In [1]: import numpy as np

In [2]: np.set_printoptions(suppress=True, linewidth=140)

In [3]: tidy = lambda a: np.round(a, 3) + 0

In [4]: J = np.array([[0, 2, 0, 1, 3, 1],
   ...:     [0, 0, 3, 1, 2, 3],
   ...:     [0, 0, 3, 1, 3, 1],
   ...:     [0, 0, 0, 0, 3, 3],
   ...:     [0, 0, 0, 0, 0, 1],
   ...:     [0, 0, 0, 0, 0, 1]])

In [5]: J
Out[5]: 
array([[0, 2, 0, 1, 3, 1],
       [0, 0, 3, 1, 2, 3],
       [0, 0, 3, 1, 3, 1],
       [0, 0, 0, 0, 3, 3],
       [0, 0, 0, 0, 0, 1],
       [0, 0, 0, 0, 0, 1]])

In [6]: J @ J
Out[6]: 
array([[ 0,  0,  6,  2,  7, 13],
       [ 0,  0,  9,  3, 12, 11],
       [ 0,  0,  9,  3, 12, 10],
       [ 0,  0,  0,  0,  0,  6],
       [ 0,  0,  0,  0,  0,  1],
       [ 0,  0,  0,  0,  0,  1]])

In [7]: rk = np.linalg.matrix_rank(J)

In [8]: rk
Out[8]: np.int64(4)

In [9]: ns = np.linalg.svd(J)[2][rk:].T

In [10]: np.allclose(J @ ns, 0)
Out[10]: True

In [11]: ns.shape
Out[11]: (6, 2)

In [12]: tidy(J @ ns)
Out[12]: 
array([[0., 0.],
       [0., 0.],
       [0., 0.],
       [0., 0.],
       [0., 0.],
       [0., 0.]])

In [13]: [round(float(x), 3) for x in np.linalg.svd(J, compute_uv=False)[:3]]
Out[13]: [7.751, 3.143, 2.558]

In [14]: tidy(np.linalg.norm(J, 2) / np.linalg.norm(J))
Out[14]: np.float64(0.878)

In [15]: np.argsort(-np.linalg.norm(J, axis=0).round(6), kind="stable")[:3]
Out[15]: array([4, 5, 2])

In [16]: np.linalg.norm(J, axis=1).argmax()
Out[16]: np.int64(1)

In [17]: J[4] @ J[1]
Out[17]: np.int64(3)

In [18]: tidy(np.linalg.norm(J, axis=0))
Out[18]: array([0.   , 2.   , 4.243, 1.732, 5.568, 4.69 ])

In [19]: F = np.load("block3.npy")

In [20]: F
Out[20]: 
array([[ 1,  1,  1,  1,  1,  1,  1,  1],
       [ 1, -1,  1, -1,  1, -1,  1, -1]])

In [21]: Y = F / np.linalg.norm(F, axis=1, keepdims=True)

In [22]: gram = Y @ Y.T

In [23]: np.argwhere(np.triu(np.abs(gram) > 0.95, 1))
Out[23]: array([], shape=(0, 2), dtype=int64)

In [24]: tidy(np.linalg.norm(Y, axis=1))
Out[24]: array([1., 1.])

In [25]: def softmax(z):
    ...:     e = np.exp(z - z.max(axis=-1, keepdims=True))
    ...:     return e / e.sum(axis=-1, keepdims=True)
    ...: 

In [26]: softmax(F[0] + 3)
Out[26]: array([0.125, 0.125, 0.125, 0.125, 0.125, 0.125, 0.125, 0.125])

In [27]: S = F @ F.T / np.sqrt(8)

In [28]: tidy(softmax(S + np.triu(np.full(S.shape, -np.inf), 1)))
Out[28]: 
array([[1.   , 0.   ],
       [0.056, 0.944]])

In [29]: tidy(softmax(S)[0] @ F)
Out[29]: array([1.   , 0.888, 1.   , 0.888, 1.   , 0.888, 1.   , 0.888])

In [30]: np.count_nonzero(F)
Out[30]: np.int64(16)

In [31]: tidy(np.linalg.norm(F))
Out[31]: np.float64(4.0)

In [32]: np.unravel_index(np.abs(F).argmax(), F.shape)
Out[32]: (np.int64(0), np.int64(0))

In [33]: rng = np.random.default_rng(184)

In [34]: Y = F + rng.integers(-2, 3, (2, 1)) @ rng.integers(-2, 3, (1, 8))

In [35]: Y
Out[35]: 
array([[ 2,  1,  2, -1,  1,  0,  2, -1],
       [ 3, -1,  3, -5,  1, -3,  3, -5]])

In [36]: tidy(np.linalg.svd(Y - F, compute_uv=False))
Out[36]: array([7.746, 0.   ])

In [37]: np.abs(Y - F).sum(axis=1)
Out[37]: array([ 8, 16])

In [38]: m1 = np.load("arr.npy")

In [39]: m1
Out[39]: 
array([[ 0,  2, -1],
       [-2,  0, -1],
       [ 1,  1,  0]])

In [40]: # looks like rank 2

In [41]: U, sigma, vt = np.linalg.svd(m1)

In [42]: vecs = vt[:(sigma > 1e-8).sum()]

In [43]: x = m1[0] + -2 * m1[1] + rng.integers(2) * np.eye(3)[0]

In [44]: x
Out[44]: array([5., 2., 1.])

In [45]: tidy(vecs.T @ vecs)
Out[45]: 
array([[ 0.833,  0.167,  0.333],
       [ 0.167,  0.833, -0.333],
       [ 0.333, -0.333,  0.333]])

In [46]: np.linalg.matrix_rank(np.vstack([m1, x]))
Out[46]: np.int64(3)

In [47]: tidy(np.diag(vecs.T @ vecs))
Out[47]: array([0.833, 0.833, 0.333])
